$ python3 -q
>>> import numpy as np
>>> import numpy.linalg as la
>>> np.set_printoptions(precision=2, suppress=True, linewidth=140, legacy="1.25")
>>> rd = lambda a: np.round(a, 2) + 0
>>> E = np.load("dump.npy")
>>> E
array([[ 1.4 ,  0.3 , -1.  ,  0.  ,  2.1 , -0.7 , -0.5 , -1.3 , -0.4 ],
       [-0.9 ,  0.3 ,  1.8 , -1.7 ,  0.2 ,  0.7 , -0.3 , -0.4 ,  0.  ],
       [-0.2 , -0.2 , -0.4 ,  0.1 , -1.6 ,  0.3 , -1.2 ,  1.  ,  0.  ],
       [ 0.2 ,  0.6 ,  0.3 ,  0.5 ,  1.2 ,  1.7 ,  0.7 , -0.6 , -0.3 ],
       [ 1.8 , -1.1 ,  0.2 ,  1.6 ,  0.  , -0.6 , -0.9 ,  0.3 , -0.6 ],
       [ 0.9 , -0.6 ,  0.1 ,  0.8 ,  0.4 ,  1.5 ,  0.6 , -0.9 , -0.9 ],
       [ 0.3 , -1.2 ,  0.7 , -0.6 ,  1.  , -0.7 ,  2.2 , -0.2 , -0.7 ],
       [ 0.  , -1.2 , -0.3 ,  0.  , -1.  , -0.6 ,  0.6 , -0.9 ,  0.6 ],
       [-1.4 ,  1.5 , -0.4 ,  1.6 ,  0.4 , -1.9 ,  0.6 ,  0.5 , -1.8 ],
       [-0.5 ,  0.5 ,  1.7 , -1.4 , -1.6 ,  1.2 , -2.2 , -0.4 ,  0.1 ],
       [-0.2 ,  1.3 ,  0.1 ,  0.8 ,  0.4 , -0.7 ,  0.8 , -2.  , -1.2 ],
       [ 1.6 ,  0.3 ,  1.  , -0.2 , -2.  ,  0.  ,  1.1 ,  0.7 ,  1.4 ],
       [ 0.7 ,  0.7 , -0.2 , -0.9 ,  2.6 ,  0.8 ,  1.  ,  2.1 ,  0.5 ],
       [-0.3 ,  0.7 , -2.2 ,  1.9 , -1.  ,  1.1 , -0.3 , -1.5 , -0.8 ],
       [ 1.57,  0.2 ,  1.02, -0.15, -2.12, -0.02,  1.06,  0.72,  1.3 ]])
>>> W = np.array([[2, 1, 1],
...     [1, 0, 0],
...     [2, 1, 0],
...     [2, 0, 2],
...     [2, 0, 2],
...     [0, 2, 1],
...     [1, 2, 1],
...     [0, 2, 1],
...     [2, 0, 1]])
>>> coef = np.array([5, 5, -3])
>>> act = np.maximum(E @ W + coef, 0)
>>> rd((act > 0).mean(axis=0))
array([0.87, 1.  , 0.27])
>>> print(la.matrix_rank(act))
3
>>> cent = np.array([[-5, -5], [-1, 0], [3, 9]])
>>> (act @ cent).round(6).argmax(axis=1)
array([1, 1, 1, 1, 1, 1, 1, 1, 1, 1, 1, 1, 1, 1, 1])
>>> print(W @ cent)
[[ -8  -1]
 [ -5  -5]
 [-11 -10]
 [ -4   8]
 [ -4   8]
 [  1   9]
 [ -4   4]
 [  1   9]
 [ -7  -1]]
>>> vec = np.array([-2, 1, -2, 0, -2, -1, 2, 0, 2])
>>> target = E @ vec
>>> rd(la.solve(E.T @ E, E.T @ target))
array([-2.,  1., -2.,  0., -2., -1.,  2.,  0.,  2.])
>>> rd(target)
array([-5.8, -3.2,  1.5, -3.7, -7.5, -5.5, -1.5,  4.4,  3.8, -4.1,  0.6,  4.1, -3.3,  4.4,  4. ])
>>> rd(la.lstsq(E, target)[0])
array([-2.,  1., -2.,  0., -2., -1.,  2.,  0.,  2.])
>>> try:
...     la.solve(E, target)
... except la.LinAlgError as e:
...     print(e)
... 
Last 2 dimensions of the array must be square
>>> rng = np.random.default_rng(70)
>>> target = target + 0.05 * rng.normal(size=15)
>>> rd(target)
array([-5.8 , -3.25,  1.55, -3.72, -7.43, -5.57, -1.48,  4.4 ,  3.84, -4.14,  0.61,  4.18, -3.36,  4.38,  4.05])
>>> coef, *_ = la.lstsq(E, target)
>>> rd(la.norm(target - E @ coef))
0.07
>>> [round(float(la.norm(la.solve(E.T @ E + lam * np.eye(9), E.T @ target))), 2) for lam in (0, 1, 10, 100)]
[4.7, 4.24, 2.46, 0.55]
>>> gram = E.T @ E
>>> np.allclose(gram, gram.T)
True
>>> print(rd(np.trace(gram)), rd((E ** 2).sum()))
147.62 147.62
>>> M2 = E + rng.integers(-2, 3, (15, 8)) @ rng.integers(-2, 3, (8, 9))
>>> rd(M2)
array([[  1.4 ,   1.3 ,  -4.  , -10.  ,  -2.9 ,  -1.7 ,   3.5 ,   2.7 ,   0.6 ],
       [ -4.9 ,   3.3 ,  -2.2 ,   6.3 ,   3.2 ,   3.7 ,  -7.3 ,  -0.4 ,   3.  ],
       [ 13.8 ,  -6.2 , -12.4 ,  -3.9 ,   4.4 ,  -2.7 ,  -7.2 ,  -5.  ,  -5.  ],
       [  0.2 ,   5.6 ,   3.3 ,  -1.5 ,   2.2 ,  -1.3 ,  -2.3 ,   2.4 ,   1.7 ],
       [ 11.8 ,  -1.1 ,  -4.8 ,  -9.4 ,   3.  ,  -7.6 ,   2.1 ,  -0.7 ,   1.4 ],
       [-11.1 ,  11.4 ,  13.1 ,   3.8 ,  -3.6 ,   2.5 ,   6.6 ,  -1.9 ,   2.1 ],
       [  8.3 ,   3.8 ,  -3.3 ,  -4.6 ,   4.  ,  -7.7 ,  -2.8 ,  -4.2 ,  -1.7 ],
       [  2.  ,  -5.2 ,  -8.3 ,   3.  ,  -2.  ,   8.4 ,  -3.4 ,  -6.9 ,  -8.4 ],
       [  8.6 , -10.5 ,  -7.4 ,  -4.4 ,   3.4 ,  -7.9 ,   1.6 ,  -5.5 ,  -6.8 ],
       [ -2.5 ,  -1.5 ,  -0.3 ,   6.6 ,   5.4 ,   9.2 ,  -3.2 ,  -4.4 ,   1.1 ],
       [ -8.2 ,  -1.7 ,  -3.9 ,  11.8 ,   0.4 ,   5.3 ,  -4.2 ,  -2.  ,  -0.2 ],
       [  1.6 ,  -0.7 ,  -4.  ,  -2.2 ,   9.  ,   1.  ,   3.1 ,  -4.3 ,   7.4 ],
       [ -1.3 ,   2.7 ,   4.8 ,  -6.9 ,   1.6 ,  -0.2 ,   8.  ,  10.1 ,   7.5 ],
       [ -8.3 ,   1.7 ,  -2.2 ,  -0.1 ,   2.  ,   3.1 ,  -1.3 ,   4.5 ,   6.2 ],
       [  7.57,  -9.8 ,   3.02,  -0.15,   0.88,  -4.02,   3.06,  -0.28,  -0.7 ]])
>>> rd(M2 - E)
array([[  0.,   1.,  -3., -10.,  -5.,  -1.,   4.,   4.,   1.],
       [ -4.,   3.,  -4.,   8.,   3.,   3.,  -7.,   0.,   3.],
       [ 14.,  -6., -12.,  -4.,   6.,  -3.,  -6.,  -6.,  -5.],
       [  0.,   5.,   3.,  -2.,   1.,  -3.,  -3.,   3.,   2.],
       [ 10.,   0.,  -5., -11.,   3.,  -7.,   3.,  -1.,   2.],
       [-12.,  12.,  13.,   3.,  -4.,   1.,   6.,  -1.,   3.],
       [  8.,   5.,  -4.,  -4.,   3.,  -7.,  -5.,  -4.,  -1.],
       [  2.,  -4.,  -8.,   3.,  -1.,   9.,  -4.,  -6.,  -9.],
       [ 10., -12.,  -7.,  -6.,   3.,  -6.,   1.,  -6.,  -5.],
       [ -2.,  -2.,  -2.,   8.,   7.,   8.,  -1.,  -4.,   1.],
       [ -8.,  -3.,  -4.,  11.,   0.,   6.,  -5.,   0.,   1.],
       [  0.,  -1.,  -5.,  -2.,  11.,   1.,   2.,  -5.,   6.],
       [ -2.,   2.,   5.,  -6.,  -1.,  -1.,   7.,   8.,   7.],
       [ -8.,   1.,   0.,  -2.,   3.,   2.,  -1.,   6.,   7.],
       [  6., -10.,   2.,   0.,   3.,  -4.,   2.,  -1.,  -2.]])
>>> rd(la.svd(M2 - E, compute_uv=False))
array([43.51, 32.46, 19.27, 17.12, 14.66, 12.15,  6.56,  4.5 ,  0.  ])
>>> gram = M2.T @ M2
>>> rd(la.eigvalsh(gram)[::-1])
array([1897.73, 1045.95,  362.88,  244.51,  204.55,  134.56,   76.91,   15.85,    8.64])
>>> print(la.matrix_rank(gram))
9
>>> m1 = np.loadtxt("x.csv", delimiter=",")
>>> m1
array([[-0.2,  1. ,  1.3, -0.7, -2.2],
       [-0.9, -0.3,  2.8, -0.4, -0.6],
       [-1.3, -0.5, -0.3,  0.3,  1.5],
       [ 0. ,  0. , -1.1,  0.8,  0.8],
       [ 0. ,  1.7,  0.1,  0.1, -1.2],
       [-0.1,  1.6, -1. , -0.3,  2.6],
       [ 0.3, -0.1, -0.5, -0.4, -0.9]])
>>> P = m1 @ la.solve(m1.T @ m1, m1.T)
>>> rd(np.diag(P))
array([0.59, 0.8 , 0.97, 0.45, 0.74, 0.97, 0.48])
>>> rd(P @ m1[:, 1])
array([ 1. , -0.3, -0.5,  0. ,  1.7,  1.6, -0.1])
>>> np.allclose(P @ P, P)
True
>>> rd(la.eigvalsh(P))
array([0., 0., 1., 1., 1., 1., 1.])
>>> vec = np.array([1, -9, 2, 5, -7])
>>> target = m1 @ vec
>>> rd(la.lstsq(m1, target)[0])
array([ 1., -9.,  2.,  5., -7.])
>>> target = target + 0.02 * rng.normal(size=7)
>>> rd(target)
array([  5.32,   9.6 ,  -6.43,  -3.82,  -6.18, -36.23,   4.51])
>>> coef, *_ = la.lstsq(m1, target)
>>> coef.round()
array([ 1., -9.,  2.,  5., -7.])
>>> rd(la.norm(target - m1 @ coef))
0.01
>>> rd(m1.T @ (target - m1 @ coef))
array([0., 0., 0., 0., 0.])
>>> [round(float(la.norm(la.solve(m1.T @ m1 + lam * np.eye(5), m1.T @ target))), 2) for lam in (0, 1, 10, 100)]
[12.65, 10.86, 5.85, 1.3]
>>> M2 = np.c_[m1[:, :4] @ np.array([[-7, -1, -3, -2], [-6, -1, -3, -3], [3, 4, -8, 0], [1, -5, -1, 1]]), np.array([1, 2, 0, 2, 1, 1, 1])]
>>> rd(M2)
array([[ -1.4,   7.9, -12.1,  -3.3,   1. ],
       [ 16.1,  14.4, -18.4,   2.3,   2. ],
       [ 11.5,  -0.9,   7.5,   4.4,   0. ],
       [ -2.5,  -8.4,   8. ,   0.8,   2. ],
       [ -9.8,  -1.8,  -6. ,  -5. ,   1. ],
       [-12.2,  -4. ,   3.8,  -4.9,   1. ],
       [ -3.4,  -0.2,   3.8,  -0.7,   1. ]])
>>> print(la.matrix_rank(np.c_[m1, M2]))
6
>>> print(rd(la.lstsq(m1, M2[:, 0])[0]))
[-7. -6.  3.  1.  0.]
>>> P = E @ la.solve(E.T @ E, E.T)
>>> la.matrix_rank(np.eye(15) - P)
6
>>> rd(np.trace(P))
9.0
>>> rd(la.eigvalsh(P))
array([0., 0., 0., 0., 0., 0., 1., 1., 1., 1., 1., 1., 1., 1., 1.])
>>> t3 = np.stack([m1, -3 * m1, m1[::-1]])
>>> rd(np.einsum("bij,cij->bc", t3, t3))
array([[  40.27, -120.81,   -9.17],
       [-120.81,  362.43,   27.51],
       [  -9.17,   27.51,   40.27]])
>>> (t3 @ m1.T).shape
(3, 7, 7)
>>> la.matrix_rank(t3.reshape(3, -1))
2
>>> t3.shape
(3, 7, 5)
>>> rd(la.norm(t3, axis=(1, 2)))
array([ 6.35, 19.04,  6.35])
>>> feats = np.load("block12.npy")
>>> print(feats)
[[0. 0. 3. 3. 3. 3. 2.]
 [0. 0. 3. 1. 0. 1. 1.]
 [3. 3. 0. 0. 0. 0. 0.]
 [3. 1. 0. 0. 0. 0. 0.]
 [3. 0. 0. 0. 0. 0. 0.]
 [3. 1. 0. 0. 0. 0. 0.]
 [2. 1. 0. 0. 0. 0. 0.]]
>>> left, sigma, Vt = la.svd(feats)
>>> np.argmax(sigma[:-1] / (sigma[1:] + 1e-6)) + 1
4
>>> rd(sigma)
array([6.93, 6.93, 1.99, 1.99, 0.  , 0.  , 0.  ])
>>> M2 = left[:, :4] @ np.diag(sigma[:4]) @ Vt[:4]
>>> la.matrix_rank(feats, rtol=0.05)
4
>>> rd(M2)
array([[0., 0., 3., 3., 3., 3., 2.],
       [0., 0., 3., 1., 0., 1., 1.],
       [3., 3., 0., 0., 0., 0., 0.],
       [3., 1., 0., 0., 0., 0., 0.],
       [3., 0., 0., 0., 0., 0., 0.],
       [3., 1., 0., 0., 0., 0., 0.],
       [2., 1., 0., 0., 0., 0., 0.]])
>>> la.matrix_rank(M2)
4
>>> la.lstsq(feats[:-1].T, feats[-1])[2]
4
>>> try:
...     la.inv(feats)
... except la.LinAlgError as e:
...     print("failed:", e)
... 
failed: Singular matrix
>>> th = np.radians(162)
>>> r_ = np.eye(7)
>>> r_[2, 2] = r_[1, 1] = np.cos(th)
>>> r_[2, 1], r_[1, 2] = -np.sin(th), np.sin(th)
>>> rd(r_)
array([[ 1.  ,  0.  ,  0.  ,  0.  ,  0.  ,  0.  ,  0.  ],
       [ 0.  , -0.95,  0.31,  0.  ,  0.  ,  0.  ,  0.  ],
       [ 0.  , -0.31, -0.95,  0.  ,  0.  ,  0.  ,  0.  ],
       [ 0.  ,  0.  ,  0.  ,  1.  ,  0.  ,  0.  ,  0.  ],
       [ 0.  ,  0.  ,  0.  ,  0.  ,  1.  ,  0.  ,  0.  ],
       [ 0.  ,  0.  ,  0.  ,  0.  ,  0.  ,  1.  ,  0.  ],
       [ 0.  ,  0.  ,  0.  ,  0.  ,  0.  ,  0.  ,  1.  ]])
>>> M2 = feats @ r_.T
>>> rd(np.abs(M2 - feats).max(axis=0))
array([0.  , 5.85, 5.85, 0.  , 0.  , 0.  , 0.  ])
>>> rd(la.svd(feats, compute_uv=False)), rd(la.svd(M2, compute_uv=False))
(array([6.93, 6.93, 1.99, 1.99, 0.  , 0.  , 0.  ]), array([6.93, 6.93, 1.99, 1.99, 0.  , 0.  , 0.  ]))
>>> print(rd(M2))
[[ 0.    0.93 -2.85  3.    3.    3.    2.  ]
 [ 0.    0.93 -2.85  1.    0.    1.    1.  ]
 [ 3.   -2.85 -0.93  0.    0.    0.    0.  ]
 [ 3.   -0.95 -0.31  0.    0.    0.    0.  ]
 [ 3.    0.    0.    0.    0.    0.    0.  ]
 [ 3.   -0.95 -0.31  0.    0.    0.    0.  ]
 [ 2.   -0.95 -0.31  0.    0.    0.    0.  ]]
>>> la.cond(M2) > 100
True
>>> la.matrix_rank(M2, rtol=0.1)
4
>>> np.argsort(-la.norm(M2, axis=0).round(6), kind="stable")[:3]
array([0, 2, 1])
>>> rank = la.matrix_rank(feats)
>>> rank
4
>>> null = la.svd(feats)[2][rank:].T
>>> null.shape
(7, 3)
>>> print(np.allclose(feats @ null, 0))
True
>>> [int(la.matrix_rank(feats[:, :j + 1])) for j in range(7)]
[1, 2, 3, 4, 4, 4, 4]
>>> K = np.array([[8, 6, 10, 13, 9, 9],
...     [6, 6, 12, 9, 9, 2],
...     [10, 12, 8, 9, 3, 10],
...     [13, 9, 9, 10, 8, 8],
...     [9, 9, 3, 8, 4, 12],
...     [9, 2, 10, 8, 12, 16]])
>>> vals, vecs = la.eigh(K)
>>> vec = np.array([1, 2, 0, 0, 1, -2])
>>> vec @ K @ vec
78
>>> rd(la.eigvalsh(K[1:, 1:]))
array([-11.1 ,  -0.19,   2.42,  10.8 ,  42.07])
>>> vec @ K @ vec / (vec @ vec), rd(vals[0]), rd(vals[-1])
(7.8, -11.77, 52.25)
>>> (np.sign(vecs[:, -1].round(6)) == np.sign(vecs[0, -1].round(6))).astype(int)
array([1, 1, 1, 1, 1, 1])
>>> vals, vecs = la.eigh(K)
>>> rd(vecs.T @ K @ vecs)
array([[-11.77,   0.  ,   0.  ,   0.  ,   0.  ,   0.  ],
       [  0.  ,  -3.89,   0.  ,   0.  ,   0.  ,   0.  ],
       [  0.  ,   0.  ,   1.33,   0.  ,   0.  ,   0.  ],
       [  0.  ,   0.  ,   0.  ,   3.21,   0.  ,   0.  ],
       [  0.  ,   0.  ,   0.  ,   0.  ,  10.88,   0.  ],
       [  0.  ,   0.  ,   0.  ,   0.  ,   0.  ,  52.25]])
>>> rd(la.svd(K, compute_uv=False))
array([52.25, 11.77, 10.88,  3.89,  3.21,  1.33])
>>> print((vals > 1e-8).sum(), (vals < -1e-8).sum())
4 2
>>> np.unique(vals.round(6) + 0, return_counts=True)[1]
array([1, 1, 1, 1, 1, 1])
>>> print(rd(np.abs(vecs[:, -1])))
[0.43 0.34 0.41 0.45 0.36 0.45]
>>> rd(vals)
array([-11.77,  -3.89,   1.33,   3.21,  10.88,  52.25])
>>> print(rd(vecs.T @ vecs))
[[1. 0. 0. 0. 0. 0.]
 [0. 1. 0. 0. 0. 0.]
 [0. 0. 1. 0. 0. 0.]
 [0. 0. 0. 1. 0. 0.]
 [0. 0. 0. 0. 1. 0.]
 [0. 0. 0. 0. 0. 1.]]
>>> rd(vecs @ np.diag(vals) @ vecs.T)
array([[ 8.,  6., 10., 13.,  9.,  9.],
       [ 6.,  6., 12.,  9.,  9.,  2.],
       [10., 12.,  8.,  9.,  3., 10.],
       [13.,  9.,  9., 10.,  8.,  8.],
       [ 9.,  9.,  3.,  8.,  4., 12.],
       [ 9.,  2., 10.,  8., 12., 16.]])
>>> q, r_ = la.qr(K)
>>> rd(q @ r_)
array([[ 8.,  6., 10., 13.,  9.,  9.],
       [ 6.,  6., 12.,  9.,  9.,  2.],
       [10., 12.,  8.,  9.,  3., 10.],
       [13.,  9.,  9., 10.,  8.,  8.],
       [ 9.,  9.,  3.,  8.,  4., 12.],
       [ 9.,  2., 10.,  8., 12., 16.]])
>>> np.allclose(r_.T @ r_, K.T @ K)
True
>>> X = np.load("a.npy")
>>> X
array([[ 1, -1,  1, -1, -1,  1, -1,  1],
       [ 1, -1, -1,  1,  1, -1, -1,  1],
       [ 1,  1, -1, -1,  1,  1, -1, -1],
       [ 1,  1, -1, -1, -1, -1,  1,  1],
       [ 1, -1, -1,  1, -1,  1,  1, -1],
       [ 1, -1,  1, -1,  1, -1,  1, -1],
       [ 1,  1,  1,  1,  1,  1,  1,  1],
       [ 1,  1,  1,  1, -1, -1, -1, -1]])
>>> rd(np.abs(la.eigvals(X)).max())
2.83
>>> rd(np.sort(np.abs(la.eigvals(X))))
array([2.83, 2.83, 2.83, 2.83, 2.83, 2.83, 2.83, 2.83])
>>> la.matrix_power(X, 3)
array([[-8, -8, -8, -8,  8,  8, -8, -8],
       [-8,  8,  8, -8,  8, -8, -8,  8],
       [-8,  8,  8, -8, -8,  8,  8, -8],
       [ 8,  8, -8, -8, -8, -8, -8, -8],
       [ 8,  8,  8,  8,  8,  8, -8, -8],
       [ 8, -8,  8, -8,  8, -8,  8, -8],
       [ 8, -8,  8, -8, -8,  8, -8,  8],
       [-8, -8,  8,  8, -8, -8, -8, -8]])
>>> np.allclose(X @ X.T, X.T @ X)
True
